In [1]: import numpy as np

In [2]: from numpy import linalg as LA

In [3]: np.set_printoptions(suppress=True, linewidth=100)

In [4]: K = np.load("sample0.npy")

In [5]: K.round(1) + 0
Out[5]: 
array([[-0.6, -0.5,  0.3,  0.2,  0. ,  0.2,  0. ],
       [ 0.5, -0.3, -0.1,  0.3, -0.5,  0.1,  0. ],
       [ 0.2, -0.1, -0.2,  0.2,  0.3, -0.3, -0.1],
       [ 0.1, -0.2, -0.1, -0.5, -0.1, -0.2, -0.5],
       [ 0. ,  0.4,  0.1,  0.1, -0.2,  0.4, -0.6],
       [-0.3,  0.4,  0. ,  0. , -0.5, -0.5, -0.1],
       [-0.2, -0.1, -0.4,  0.2,  0. ,  0. , -0.3],
       [-0.1, -0.4, -0.4, -0.4, -0.3, -0.1,  0.2],
       [-0.1, -0.1,  0. ,  0.2,  0.3, -0.2, -0.5],
       [ 0. , -0.3,  0.3, -0.2, -0.3,  0.2, -0.3],
       [-0.3,  0.2, -0.5, -0.3,  0. ,  0.3,  0. ],
       [ 0. ,  0. ,  0.4, -0.3,  0.1, -0.3,  0. ],
       [-0.2, -0.1,  0. ,  0.4, -0.4, -0.3,  0.1]])

In [6]: other = np.c_[K[:, :1] @ np.array([[-1]]), np.array([3, 4, 1, 0, 8, 7, 6, 6, 7, 1, 8, 2, 5])]

In [7]: other.round(1) + 0
Out[7]: 
array([[ 0.6,  3. ],
       [-0.5,  4. ],
       [-0.2,  1. ],
       [-0.1,  0. ],
       [ 0. ,  8. ],
       [ 0.3,  7. ],
       [ 0.2,  6. ],
       [ 0.1,  6. ],
       [ 0.1,  7. ],
       [ 0. ,  1. ],
       [ 0.3,  8. ],
       [ 0. ,  2. ],
       [ 0.2,  5. ]])

In [8]: np.round(LA.norm(LA.qr(K)[0].T @ other, axis=0) ** 2 / ((other ** 2).sum(axis=0) + 1e-12), 1)
Out[8]: array([1. , 0.7])

In [9]: np.round(LA.lstsq(K, other[:, 0])[0], 1) + 0
Out[9]: array([-1.,  0.,  0.,  0.,  0.,  0.,  0.])

In [10]: LA.matrix_rank(np.c_[K, other])
Out[10]: np.int64(8)

In [11]: proj = K @ LA.solve(K.T @ K, K.T)

In [12]: np.round(np.diag(proj), 1)
Out[12]: array([0.8, 0.7, 0.4, 0.6, 0.7, 0.7, 0.4, 0.5, 0.4, 0.4, 0.5, 0.4, 0.5])

In [13]: np.round(proj @ K[:, 6], 1) + 0
Out[13]: array([ 0. ,  0. , -0.1, -0.5, -0.6, -0.1, -0.3,  0.2, -0.5, -0.3,  0. ,  0. ,  0.1])

In [14]: np.allclose(proj @ proj, proj)
Out[14]: True

In [15]: round(float(np.trace(proj)), 1)
Out[15]: 7.0

In [16]: LA.matrix_rank(np.eye(13) - proj)
Out[16]: np.int64(6)

In [17]: np.round(LA.eigvalsh(proj), 1) + 0
Out[17]: array([0., 0., 0., 0., 0., 0., 1., 1., 1., 1., 1., 1., 1.])

In [18]: np.round(LA.svd(K, compute_uv=False), 1)
Out[18]: array([1., 1., 1., 1., 1., 1., 1.])

In [19]: np.round(LA.pinv(K), 1) + 0
Out[19]: 
array([[-0.6,  0.5,  0.2,  0.1,  0. , -0.3, -0.2, -0.1, -0.1,  0. , -0.3,  0. , -0.2],
       [-0.5, -0.3, -0.1, -0.2,  0.4,  0.4, -0.1, -0.4, -0.1, -0.3,  0.2,  0. , -0.1],
       [ 0.3, -0.1, -0.2, -0.1,  0.1,  0. , -0.4, -0.4,  0. ,  0.3, -0.5,  0.4,  0. ],
       [ 0.2,  0.3,  0.2, -0.5,  0.1,  0. ,  0.2, -0.4,  0.2, -0.2, -0.3, -0.3,  0.4],
       [ 0. , -0.5,  0.3, -0.1, -0.2, -0.5,  0. , -0.3,  0.3, -0.3,  0. ,  0.1, -0.4],
       [ 0.2,  0.1, -0.3, -0.2,  0.4, -0.5,  0. , -0.1, -0.2,  0.2,  0.3, -0.3, -0.3],
       [ 0. ,  0. , -0.1, -0.5, -0.6, -0.1, -0.3,  0.2, -0.5, -0.3,  0. ,  0. ,  0.1]])

In [20]: np.round(LA.norm(K, axis=0), 1)
Out[20]: array([1., 1., 1., 1., 1., 1., 1.])

In [21]: J = np.loadtxt("dump.csv", delimiter=",")

In [22]: J
Out[22]: 
array([[ 2., -3.,  0.,  0.,  0.],
       [-3.,  5., -3.,  0.,  0.],
       [ 0., -3.,  0., -3.,  0.],
       [ 0.,  0., -3.,  6., -3.],
       [ 0.,  0.,  0., -3.,  0.]])

In [23]: w, vecs = LA.eigh(J)

In [24]: np.round(LA.eigvalsh(J @ J), 1)
Out[24]: array([ 0.7,  1.1,  8.8, 49.2, 77.1])

In [25]: np.round(LA.svd(J, compute_uv=False), 1)
Out[25]: array([8.8, 7. , 3. , 1. , 0.9])

In [26]: w.round(1)
Out[26]: array([-3. , -0.9,  1. ,  7. ,  8.8])

In [27]: np.round(LA.eigvalsh(J + -1 * np.eye(5)), 1) + 0
Out[27]: array([-4. , -1.9,  0. ,  6. ,  7.8])

In [28]: (w > 1e-8).sum(), (w < -1e-8).sum()
Out[28]: (np.int64(3), np.int64(2))

In [29]: np.round(vecs.T @ J @ vecs, 1) + 0
Out[29]: 
array([[-3. ,  0. ,  0. ,  0. ,  0. ],
       [ 0. , -0.9,  0. ,  0. ,  0. ],
       [ 0. ,  0. ,  1. ,  0. ,  0. ],
       [ 0. ,  0. ,  0. ,  7. ,  0. ],
       [ 0. ,  0. ,  0. ,  0. ,  8.8]])

In [30]: np.round(vecs.T @ vecs, 1) + 0
Out[30]: 
array([[1., 0., 0., 0., 0.],
       [0., 1., 0., 0., 0.],
       [0., 0., 1., 0., 0.],
       [0., 0., 0., 1., 0.],
       [0., 0., 0., 0., 1.]])

In [31]: np.round(np.abs(vecs[:, -1]), 1)
Out[31]: array([0.2, 0.5, 0.4, 0.7, 0.2])
